% ipython --no-banner

In [1]: import numpy as np

In [2]: from numpy import linalg as LA

In [3]: np.set_printoptions(precision=2, suppress=True, linewidth=160, sign=" ")

In [4]: u = np.array([-1, 3, 1, -1, 2])

In [5]: E = u[np.abs(np.subtract.outer(np.arange(5), np.arange(5)))]

In [6]: E
Out[6]: 
array([[-1,  3,  1, -1,  2],
       [ 3, -1,  3,  1, -1],
       [ 1,  3, -1,  3,  1],
       [-1,  1,  3, -1,  3],
       [ 2, -1,  1,  3, -1]])

In [7]: # equal to its transpose

In [8]: O, r_ = LA.qr(E)

In [9]: print(O.shape, r_.shape)
(5, 5) (5, 5)

In [10]: O @ r_
Out[10]: 
array([[-1.,  3.,  1., -1.,  2.],
       [ 3., -1.,  3.,  1., -1.],
       [ 1.,  3., -1.,  3.,  1.],
       [-1.,  1.,  3., -1.,  3.],
       [ 2., -1.,  1.,  3., -1.]])

In [11]: arr = np.loadtxt("data.csv", delimiter=",")

In [12]: arr
Out[12]: 
array([[ -3.,   4.,  -5.,  -3.,  -3.,  -3.,  -2.,   1.,   3.,  -2.,   5.,  -4.,  -1., -15.,   0.],
       [  2.,   5.,   0.,   1.,   0.,  -3.,  -3.,  -3.,   3.,  -1.,  -2.,   3.,   0.,  10.,   2.],
       [ -2.,  -4.,  -2.,  -3.,  -1.,   4.,   1.,   3.,   0.,   3.,   2.,   0.,  -5., -10.,  -2.],
       [  5.,   3.,  -4.,   3.,   2.,   5.,   3.,   4.,  -1.,   1.,  -3.,  -5.,   5.,  25.,   0.],
       [ -4.,  -2.,  -2.,  -3.,  -3.,  -1.,  -3.,   2.,  -5.,   0.,  -4.,   0.,   3., -20.,  -5.],
       [  1.,   4.,   0.,  -5.,  -4.,  -1.,  -3.,   1.,  -2.,  -5.,   5.,   5.,   0.,   5.,  -5.],
       [ -5.,   3.,  -3.,   2.,  -4.,  -5.,  -4.,   3.,   5.,  -4.,   0.,   4.,   0., -25.,  -3.],
       [  1.,   0.,   4.,  -1.,  -4.,   5.,   1.,  -5.,   3.,  -3.,   1.,  -2.,   3.,   5.,  -3.],
       [  1.,  -5.,   4.,   1.,  -1.,  -5.,  -3.,  -3.,   1.,  -2.,   4.,  -1.,   0.,   5.,   2.],
       [ -3.,   2.,   4.,   1.,  -3.,  -3.,   3.,   5.,  -1.,  -4.,   5.,  -4.,  -2., -15.,   0.],
       [  2.,   0.,  -2.,  -5.,   1.,   4.,   3.,   2.,   4.,  -1.,  -5.,   2.,   1.,  10.,  -4.]])

In [13]: # column 13 is much longer than the rest

In [14]: out = arr[0, 0] * arr[1:] - np.outer(arr[1:, 0], arr[0])

In [15]: out
Out[15]: 
array([[  0., -23.,  10.,   3.,   6.,  15.,  13.,   7., -15.,   7.,  -4.,  -1.,   2.,   0.,  -6.],
       [  0.,  20.,  -4.,   3.,  -3., -18.,  -7.,  -7.,   6., -13.,   4.,  -8.,  13.,   0.,   6.],
       [  0., -29.,  37.,   6.,   9.,   0.,   1., -17., -12.,   7., -16.,  35., -10.,   0.,  -0.],
       [  0.,  22., -14.,  -3.,  -3.,  -9.,   1.,  -2.,  27.,  -8.,  32., -16., -13.,   0.,  15.],
       [  0., -16.,   5.,  18.,  15.,   6.,  11.,  -4.,   3.,  17., -20., -11.,   1.,   0.,  15.],
       [  0.,  11., -16., -21.,  -3.,   0.,   2.,  -4.,   0.,   2.,  25., -32.,  -5.,   0.,   9.],
       [  0.,  -4.,  -7.,   6.,  15., -12.,  -1.,  14., -12.,  11.,  -8.,  10.,  -8.,   0.,   9.],
       [  0.,  11.,  -7.,   0.,   6.,  18.,  11.,   8.,  -6.,   8., -17.,   7.,   1.,   0.,  -6.],
       [  0.,   6., -27., -12.,   0.,   0., -15., -12.,  12.,   6.,   0.,   0.,   3.,   0.,   0.],
       [  0.,  -8.,  16.,  21.,   3.,  -6.,  -5.,  -8., -18.,   7.,   5.,   2.,  -1.,   0.,  12.]])

In [16]: LA.matrix_rank(out), LA.matrix_rank(arr)
Out[16]: (np.int64(10), np.int64(11))

In [17]: x0 = np.array([0, 2, 2, 0, 1, 1, 3, 3, 1, 1, 2, 0, 1, 2, 0])

In [18]: print(out * x0)
[[  0. -46.  20.   0.   6.  15.  39.  21. -15.   7.  -8.  -0.   2.   0.  -0.]
 [  0.  40.  -8.   0.  -3. -18. -21. -21.   6. -13.   8.  -0.  13.   0.   0.]
 [  0. -58.  74.   0.   9.   0.   3. -51. -12.   7. -32.   0. -10.   0.  -0.]
 [  0.  44. -28.  -0.  -3.  -9.   3.  -6.  27.  -8.  64.  -0. -13.   0.   0.]
 [  0. -32.  10.   0.  15.   6.  33. -12.   3.  17. -40.  -0.   1.   0.   0.]
 [  0.  22. -32.  -0.  -3.   0.   6. -12.   0.   2.  50.  -0.  -5.   0.   0.]
 [  0.  -8. -14.   0.  15. -12.  -3.  42. -12.  11. -16.   0.  -8.   0.   0.]
 [  0.  22. -14.   0.   6.  18.  33.  24.  -6.   8. -34.   0.   1.   0.  -0.]
 [  0.  12. -54.  -0.   0.   0. -45. -36.  12.   6.   0.   0.   3.   0.   0.]
 [  0. -16.  32.   0.   3.  -6. -15. -24. -18.   7.  10.   0.  -1.   0.   0.]]

In [19]: out @ x0
Out[19]: array([  41.,  -17.,  -70.,   71.,    1.,   28.,   -5.,   58., -102.,  -28.])

In [20]: (out @ x0).argmax()
Out[20]: np.int64(3)

In [21]: out @ (2 * x0)
Out[21]: array([  82.,  -34., -140.,  142.,    2.,   56.,  -10.,  116., -204.,  -56.])

In [22]: K = np.loadtxt("a.csv", delimiter=",")

In [23]: K
Out[23]: 
array([[ 1.32,  3.2 ,  0.04,  0.68,  3.92,  1.96,  0.52],
       [ 1.1 ,  2.08,  0.18,  0.64,  1.8 ,  0.68,  0.58],
       [-2.09, -3.2 , -0.53, -1.31, -1.54, -0.07, -1.29],
       [ 2.09,  4.72,  0.15,  1.12,  5.34,  2.54,  0.91],
       [ 1.1 ,  0.48,  0.58,  0.84, -2.2 , -1.92,  0.98],
       [ 0.11,  0.88, -0.15, -0.02,  1.86,  1.16, -0.11],
       [-0.11,  0.24, -0.13, -0.12,  0.94,  0.66, -0.17],
       [ 0.22,  0.32,  0.06,  0.14,  0.12, -0.02,  0.14],
       [ 0.77,  1.52,  0.11,  0.44,  1.42,  0.58,  0.39],
       [ 0.77,  1.92,  0.01,  0.39,  2.42,  1.23,  0.29],
       [-1.1 , -0.16, -0.66, -0.88,  3.  ,  2.44, -1.06],
       [ 0.11, -0.72,  0.25,  0.18, -2.14, -1.44,  0.29],
       [ 0.33,  1.04, -0.05,  0.14,  1.58,  0.88,  0.07]])

In [24]: # null space of dimension 5

In [25]: out = K / np.sqrt((K ** 2).mean(axis=1, keepdims=True))

In [26]: print(LA.matrix_rank(out) == LA.matrix_rank(K))
True

In [27]: LA.matrix_rank(K - K.mean(axis=1, keepdims=True))
Out[27]: np.int64(2)

In [28]: LA.matrix_rank(K, rtol=0.1)
Out[28]: np.int64(2)

In [29]: LA.cond(K) > 100
Out[29]: np.True_

In [30]: x0 = np.array([-1, 0, 2, -1, -1, -2, 0])

In [31]: (K @ x0).argmax()
Out[31]: np.int64(4)

In [32]: LA.norm(K @ x0) <= LA.norm(K, 2) * LA.norm(x0) + 1e-9
Out[32]: np.True_

In [33]: K @ np.eye(7)[2]
Out[33]: array([ 0.04,  0.18, -0.53,  0.15,  0.58, -0.15, -0.13,  0.06,  0.11,  0.01, -0.66,  0.25, -0.05])

In [34]: K @ x0
Out[34]: array([ -9.76,  -4.54,   4.02, -13.33,   5.26,  -4.57,  -2.29,  -0.32,  -3.57,  -6.02,  -7.22,   5.23,  -3.91])

In [35]: LA.norm(K, axis=0)
Out[35]: array([ 3.94,  7.47,  1.11,  2.4 ,  9.09,  5.18,  2.36])

In [36]: round(float(LA.norm(K, 2)), 2)
Out[36]: 12.61

In [37]: print(LA.norm(K, axis=1))
[ 5.65  3.16  4.54  7.98  3.46  2.37  1.2   0.46  2.37  3.45  4.3   2.71  2.12]

In [38]: r = LA.matrix_rank(K)

In [39]: r
Out[39]: np.int64(2)

In [40]: ns = LA.svd(K)[2][r:].T

In [41]: np.allclose(K @ ns, 0)
Out[41]: True

In [42]: print([int(LA.matrix_rank(K[:i])) for i in range(1, len(K) + 1)])
[1, 2, 2, 2, 2, 2, 2, 2, 2, 2, 2, 2, 2]

In [43]: F = np.load("block7.npy")

In [44]: F
Out[44]: 
array([[ 6,  8,  5,  4,  2,  3,  0,  0,  5,  1,  5,  0,  9,  2,  5],
       [ 5,  6,  8,  5,  4,  2,  3,  0,  0,  5,  1,  5,  0,  9,  2],
       [ 2,  5,  6,  8,  5,  4,  2,  3,  0,  0,  5,  1,  5,  0,  9],
       [ 9,  2,  5,  6,  8,  5,  4,  2,  3,  0,  0,  5,  1,  5,  0],
       [ 0,  9,  2,  5,  6,  8,  5,  4,  2,  3,  0,  0,  5,  1,  5],
       [ 5,  0,  9,  2,  5,  6,  8,  5,  4,  2,  3,  0,  0,  5,  1],
       [ 1,  5,  0,  9,  2,  5,  6,  8,  5,  4,  2,  3,  0,  0,  5],
       [ 5,  1,  5,  0,  9,  2,  5,  6,  8,  5,  4,  2,  3,  0,  0],
       [ 0,  5,  1,  5,  0,  9,  2,  5,  6,  8,  5,  4,  2,  3,  0],
       [ 0,  0,  5,  1,  5,  0,  9,  2,  5,  6,  8,  5,  4,  2,  3],
       [ 3,  0,  0,  5,  1,  5,  0,  9,  2,  5,  6,  8,  5,  4,  2],
       [ 2,  3,  0,  0,  5,  1,  5,  0,  9,  2,  5,  6,  8,  5,  4],
       [ 4,  2,  3,  0,  0,  5,  1,  5,  0,  9,  2,  5,  6,  8,  5],
       [ 5,  4,  2,  3,  0,  0,  5,  1,  5,  0,  9,  2,  5,  6,  8],
       [ 8,  5,  4,  2,  3,  0,  0,  5,  1,  5,  0,  9,  2,  5,  6]])

In [45]: print(round(float(np.trace(LA.pinv(K) @ K)), 2))
2.0

In [46]: print(LA.lstsq(K[:-1].T, K[-1])[2])
2

In [47]: print(np.unique(K.round(6), axis=0).shape)
(13, 7)

In [48]: M = np.array([[3, 4, 5, 6, 7, 8, 9, 10, 11, 12],
    ...:     [13, 14, 15, 16, 17, 18, 19, 20, 21, 22],
    ...:     [23, 24, 25, 26, 27, 28, 29, 30, 31, 32],
    ...:     [33, 34, 35, 36, 37, 38, 39, 40, 41, 42],
    ...:     [43, 44, 45, 46, 47, 48, 49, 50, 51, 52],
    ...:     [53, 54, 55, 56, 57, 58, 59, 60, 61, 62]])

In [49]: rng = np.random.default_rng(4531)

In [50]: out = M + rng.integers(-2, 3, (6, 2)) @ rng.integers(-2, 3, (2, 10))

In [51]: out
Out[51]: 
array([[-5,  2,  7,  8,  1,  6, 11, 14, 17, 10],
       [ 5, 12, 17, 18, 11, 16, 21, 24, 27, 20],
       [27, 28, 27, 26, 31, 28, 25, 28, 27, 36],
       [37, 38, 37, 36, 41, 38, 35, 38, 37, 46],
       [35, 42, 47, 48, 41, 46, 51, 54, 57, 50],
       [53, 48, 49, 54, 55, 60, 65, 60, 63, 56]])

In [52]: np.abs(out - M).sum(axis=1)
Out[52]: array([ 36,  36,  28,  28,  36,  32])

In [53]: np.round(LA.svd(out - M, compute_uv=False), 2) + 0
Out[53]: array([ 26.62,  13.69,   0.  ,   0.  ,   0.  ,   0.  ])

In [54]: def softmax(z):
    ...:     e = np.exp(z - z.max(axis=-1, keepdims=True))
    ...:     return e / e.sum(axis=-1, keepdims=True)
    ...: 

In [55]: print(np.round(softmax(M[2]), 2) + 0)
[ 0.    0.    0.    0.    0.    0.01  0.03  0.09  0.23  0.63]

In [56]: np.round(softmax(M[2] + 5), 2) + 0
Out[56]: array([ 0.  ,  0.  ,  0.  ,  0.  ,  0.  ,  0.01,  0.03,  0.09,  0.23,  0.63])

In [57]: np.round(softmax(10 * M[2]), 2) + 0
Out[57]: array([ 0.,  0.,  0.,  0.,  0.,  0.,  0.,  0.,  0.,  1.])

In [58]: S = M @ M.T / np.sqrt(10)

In [59]: np.round(softmax(S + np.triu(np.full(S.shape, -np.inf), 1)), 2) + 0
Out[59]: 
array([[ 1.,  0.,  0.,  0.,  0.,  0.],
       [ 0.,  1.,  0.,  0.,  0.,  0.],
       [ 0.,  0.,  1.,  0.,  0.,  0.],
       [ 0.,  0.,  0.,  1.,  0.,  0.],
       [ 0.,  0.,  0.,  0.,  1.,  0.],
       [ 0.,  0.,  0.,  0.,  0.,  1.]])

In [60]: np.round(softmax(S), 2) + 0
Out[60]: 
array([[ 0.,  0.,  0.,  0.,  0.,  1.],
       [ 0.,  0.,  0.,  0.,  0.,  1.],
       [ 0.,  0.,  0.,  0.,  0.,  1.],
       [ 0.,  0.,  0.,  0.,  0.,  1.],
       [ 0.,  0.,  0.,  0.,  0.,  1.],
       [ 0.,  0.,  0.,  0.,  0.,  1.]])

In [61]: t = np.radians(90)

In [62]: r_ = np.eye(10)

In [63]: r_[8, 8] = r_[9, 9] = np.cos(t)

In [64]: r_[8, 9], r_[9, 8] = -np.sin(t), np.sin(t)

In [65]: print(r_.round(2) + 0)
[[ 1.  0.  0.  0.  0.  0.  0.  0.  0.  0.]
 [ 0.  1.  0.  0.  0.  0.  0.  0.  0.  0.]
 [ 0.  0.  1.  0.  0.  0.  0.  0.  0.  0.]
 [ 0.  0.  0.  1.  0.  0.  0.  0.  0.  0.]
 [ 0.  0.  0.  0.  1.  0.  0.  0.  0.  0.]
 [ 0.  0.  0.  0.  0.  1.  0.  0.  0.  0.]
 [ 0.  0.  0.  0.  0.  0.  1.  0.  0.  0.]
 [ 0.  0.  0.  0.  0.  0.  0.  1.  0.  0.]
 [ 0.  0.  0.  0.  0.  0.  0.  0.  0. -1.]
 [ 0.  0.  0.  0.  0.  0.  0.  0.  1.  0.]]

In [66]: out = M @ r_.T

In [67]: np.round(LA.svd(M, compute_uv=False), 2) + 0, np.round(LA.svd(out, compute_uv=False), 2) + 0
Out[67]: 
(array([ 285.07,   10.32,    0.  ,    0.  ,    0.  ,    0.  ]),
 array([ 285.07,   10.32,    0.  ,    0.  ,    0.  ,    0.  ]))

In [68]: out
Out[68]: 
array([[  3.,   4.,   5.,   6.,   7.,   8.,   9.,  10., -12.,  11.],
       [ 13.,  14.,  15.,  16.,  17.,  18.,  19.,  20., -22.,  21.],
       [ 23.,  24.,  25.,  26.,  27.,  28.,  29.,  30., -32.,  31.],
       [ 33.,  34.,  35.,  36.,  37.,  38.,  39.,  40., -42.,  41.],
       [ 43.,  44.,  45.,  46.,  47.,  48.,  49.,  50., -52.,  51.],
       [ 53.,  54.,  55.,  56.,  57.,  58.,  59.,  60., -62.,  61.]])

In [69]: np.allclose(M @ M.T, out @ out.T)
Out[69]: True

In [70]: np.allclose(LA.norm(M, axis=1), LA.norm(out, axis=1))
Out[70]: True
